$ python3 -q
>>> import numpy as np
>>> import numpy.linalg as la
>>> np.set_printoptions(suppress=True, linewidth=200)
>>> W0 = -3 * np.eye(4) + np.eye(4, k=1)
>>> print(W0)
[[-3.  1.  0.  0.]
 [ 0. -3.  1.  0.]
 [ 0.  0. -3.  1.]
 [ 0.  0.  0. -3.]]
>>> q = W0.astype(float).copy()
>>> for j in range(4):
...     q[:, j] -= q[:, :j] @ (q[:, :j].T @ q[:, j])
...     q[:, j] /= la.norm(q[:, j])
... 
>>> print(q.T @ W0)
[[ 3. -1.  0.  0.]
 [ 0.  3. -1.  0.]
 [ 0.  0.  3. -1.]
 [ 0.  0.  0.  3.]]
>>> w, vecs = la.eig(W0)
>>> print(np.round(np.sort(la.eigvals(la.inv(W0))), 2))
[-0.33 -0.33 -0.33 -0.33]
>>> print(np.prod(w))
81.0
>>> proj = np.triu(np.array([[2, 2, -1, 2], [-1, -2, 0, 0], [0, -1, -1, 2], [-1, 0, -1, 2]]), 1) + np.eye(4)
>>> M2 = proj @ W0 @ la.inv(proj)
>>> print(round(la.det(M2), 2))
81.0
>>> print(np.trace(M2), np.trace(W0))
-12.0 -12.0
>>> print(M2)
[[-3.  1.  2. -5.]
 [ 0. -3.  1. -2.]
 [ 0.  0. -3.  1.]
 [ 0.  0.  0. -3.]]
>>> print(proj @ W0 - W0 @ proj)
[[ 0.  0.  2. -1.]
 [ 0.  0.  0. -2.]
 [ 0.  0.  0.  0.]
 [ 0.  0.  0.  0.]]
>>> print(la.matrix_rank(M2))
4
>>> print(np.poly(M2))
[  1.  12.  54. 108.  81.]
>>> A = np.load("x.npy")
>>> print(A)
[[ 3  3  3  3]
 [ 3  6  6  6]
 [ 3  6  9  9]
 [ 3  6  9 12]]
>>> # symmetric
>>> q, r_ = la.qr(A)
>>> print(np.round(q @ r_, 2))
[[ 3.  3.  3.  3.]
 [ 3.  6.  6.  6.]
 [ 3.  6.  9.  9.]
 [ 3.  6.  9. 12.]]
>>> print(abs(r_[0, 0]), round(la.norm(A[:, 0]), 2))
6.0 6.0
>>> print(np.round(q.T @ q, 2) + 0)
[[1. 0. 0. 0.]
 [0. 1. 0. 0.]
 [0. 0. 1. 0.]
 [0. 0. 0. 1.]]
>>> L = la.cholesky(A)
>>> print(np.round(A / np.sqrt(np.outer(np.diag(A), np.diag(A))), 2))
[[1.   0.71 0.58 0.5 ]
 [0.71 1.   0.82 0.71]
 [0.58 0.82 1.   0.87]
 [0.5  0.71 0.87 1.  ]]
>>> print(la.eigvalsh(A).min() > 0)
True
>>> print([int(la.matrix_rank(la.matrix_power(W0, p))) for p in range(1, 5)])
[4, 4, 4, 4]
>>> print(np.round(la.matrix_power(W0 - np.diag(np.diag(W0)), 4), 2))
[[0. 0. 0. 0.]
 [0. 0. 0. 0.]
 [0. 0. 0. 0.]
 [0. 0. 0. 0.]]
>>> proj = np.triu(np.array([[3, 4, -2, 3], [5, 3, 4, -1], [3, 4, -2, 4], [0, -2, -2, -1]]), 1) + np.eye(4)
>>> M2 = proj @ A @ la.inv(proj)
>>> print(np.round(la.det(M2), 2))
81.0
>>> print(proj @ A - A @ proj)
[[ 15.  18.  27.  24.]
 [  9.   6.   9.  -3.]
 [ 12.  12.  18.   9.]
 [  0. -12. -18. -39.]]
>>> print(np.round(np.poly(M2), 2))
[   1.  -30.  135. -189.   81.]
>>> mat = np.minimum.outer(np.arange(1, 9), np.arange(1, 9)) * -1
>>> print(mat)
[[-1 -1 -1 -1 -1 -1 -1 -1]
 [-1 -2 -2 -2 -2 -2 -2 -2]
 [-1 -2 -3 -3 -3 -3 -3 -3]
 [-1 -2 -3 -4 -4 -4 -4 -4]
 [-1 -2 -3 -4 -5 -5 -5 -5]
 [-1 -2 -3 -4 -5 -6 -6 -6]
 [-1 -2 -3 -4 -5 -6 -7 -7]
 [-1 -2 -3 -4 -5 -6 -7 -8]]
>>> # equal to its transpose
>>> W = np.array([[0, 1, -1, 2],
...     [-1, 1, 0, 0],
...     [-1, 1, 0, 2],
...     [-2, 1, 1, 2],
...     [0, -2, 1, 2],
...     [2, -2, -1, 0],
...     [2, 2, -1, 0],
...     [-1, 1, 0, 1]])
>>> coef = np.array([-2, -5, -1, -1])
>>> H = np.maximum(mat @ W + coef, 0)
>>> print((H > 0).mean(axis=0))
[0.  0.  0.5 0. ]
>>> print(la.matrix_rank(H))
1
>>> Z = np.array([[0, 3], [1, 1], [2, 0], [2, 0]])
>>> print(W @ Z)
[[ 3  1]
 [ 1 -2]
 [ 5 -2]
 [ 7 -5]
 [ 4 -2]
 [-4  4]
 [ 0  8]
 [ 3 -2]]
